>>> import numpy as np
>>> np.set_printoptions(precision=1, suppress=True, linewidth=140, floatmode="fixed")
>>> tidy = lambda a: np.round(a, 1) + 0
>>> W0 = np.loadtxt("test7.csv", delimiter=",")
>>> W0
array([[-0.4, -6.6, -0.4,  4.3,  6.5,  0.0, -0.5, -1.3],
       [-0.7, -6.1,  0.5,  4.2,  5.6, -0.6,  0.3,  0.4],
       [ 0.1, -6.4, -1.2,  4.9,  4.7,  1.2, -0.1, -1.5],
       [ 1.1, -6.7,  0.1,  6.3,  6.6,  0.0, -0.7,  0.8],
       [ 2.1, -6.3,  0.2,  5.9,  5.0, -1.7,  0.0,  2.2],
       [ 1.5, -5.6,  0.4,  4.7,  5.4,  0.5,  0.2,  0.4],
       [ 1.3, -6.7, -2.7,  7.5,  6.7, -2.0, -0.8, -1.4],
       [ 1.4, -7.0, -1.1,  5.9,  6.0,  3.2,  0.2, -0.9],
       [-0.6, -5.1,  1.0,  6.1,  5.8, -1.1,  0.4,  0.2],
       [ 0.0, -8.2,  1.4,  5.9,  7.9,  0.9,  0.2,  1.2],
       [-1.4, -4.1, -2.6,  6.1,  4.0,  0.4,  0.9,  0.3],
       [-0.6, -5.5,  0.0,  5.1,  5.8,  0.5, -0.1,  0.3],
       [ 1.3, -6.3,  0.1,  6.7,  7.0,  0.2, -0.1,  0.4],
       [ 0.5, -8.3,  0.0,  5.4,  5.8,  0.4,  0.4,  0.3],
       [ 0.5, -6.6, -1.6,  6.2,  7.5,  0.0,  0.0, -1.1],
       [-0.9, -6.7, -1.6,  6.5,  3.7,  1.7, -0.6,  0.2],
       [-0.6, -5.0,  0.0,  5.0,  6.4,  0.4,  0.0,  0.7],
       [ 0.1, -6.9, -0.6,  5.6,  6.0,  0.8,  0.8,  0.8],
       [-0.8, -4.7,  1.2,  6.4,  4.4,  0.7,  0.1, -1.9],
       [ 0.0, -7.9, -2.3,  5.6,  5.6, -0.5,  0.7, -1.4],
       [ 1.5, -7.3,  0.0,  7.1,  6.1,  1.6, -0.6, -2.9],
       [-0.1, -7.3,  0.3,  7.3,  5.0, -2.1, -0.5,  0.8],
       [ 0.9, -7.4, -1.7,  3.9,  5.2, -1.0,  0.2,  0.7],
       [-0.2, -5.9,  0.3,  6.2,  6.5,  0.0, -1.5, -0.3],
       [ 1.0, -6.1,  0.5,  5.7,  6.0,  2.0,  0.5, -0.2],
       [ 0.4, -4.7, -0.6,  7.8,  5.6, -0.2,  1.3,  0.6],
       [-0.4, -4.8,  0.0,  5.0,  7.5, -0.1, -1.1, -1.5],
       [-0.8, -6.2, -0.7,  6.5,  5.9,  1.2,  0.2,  0.1]])
>>> cen = (W0 - W0.mean(axis=0)) / W0.std(axis=0)
>>> tidy(cen.std(axis=0))
array([1.0, 1.0, 1.0, 1.0, 1.0, 1.0, 1.0, 1.0])
>>> np.argwhere(np.abs(cen) > 2)
array([[ 4,  0],
       [ 4,  7],
       [ 6,  2],
       [ 7,  5],
       [ 9,  4],
       [10,  1],
       [10,  2],
       [15,  4],
       [20,  7],
       [22,  3],
       [23,  6],
       [25,  3],
       [25,  6]])
>>> coef = np.linalg.lstsq(np.delete(cen, 3, axis=1), cen[:, 3])[0]
>>> tidy(1 - np.var(cen[:, 3] - np.delete(cen, 3, axis=1) @ coef))
np.float64(0.1)
>>> np.abs(coef).argmax()
np.int64(0)
>>> J = np.loadtxt("case6.csv", delimiter=",")
>>> J
array([[1.0, 0.7, 0.5, 0.3, 0.2, 0.2, 0.1],
       [0.7, 1.0, 0.7, 0.5, 0.3, 0.2, 0.2],
       [0.5, 0.7, 1.0, 0.7, 0.5, 0.3, 0.2],
       [0.3, 0.5, 0.7, 1.0, 0.7, 0.5, 0.3],
       [0.2, 0.3, 0.5, 0.7, 1.0, 0.7, 0.5],
       [0.2, 0.2, 0.3, 0.5, 0.7, 1.0, 0.7],
       [0.1, 0.2, 0.2, 0.3, 0.5, 0.7, 1.0]])
>>> u = np.array([5, 4, 4, 4, 5, 2, 0])
>>> B = J + np.outer(u, np.eye(7)[3])
>>> tidy(np.linalg.det(B) / np.linalg.det(J)), tidy(1 + np.linalg.solve(J, u)[3])
(np.float64(0.7), np.float64(0.7))
>>> np.linalg.matrix_rank(np.linalg.inv(B) - np.linalg.inv(J), tol=1e-8)
np.int64(1)
>>> B
array([[1.0, 0.7, 0.5, 5.3, 0.2, 0.2, 0.1],
       [0.7, 1.0, 0.7, 4.5, 0.3, 0.2, 0.2],
       [0.5, 0.7, 1.0, 4.7, 0.5, 0.3, 0.2],
       [0.3, 0.5, 0.7, 5.0, 0.7, 0.5, 0.3],
       [0.2, 0.3, 0.5, 5.7, 1.0, 0.7, 0.5],
       [0.2, 0.2, 0.3, 2.5, 0.7, 1.0, 0.7],
       [0.1, 0.2, 0.2, 0.3, 0.5, 0.7, 1.0]])
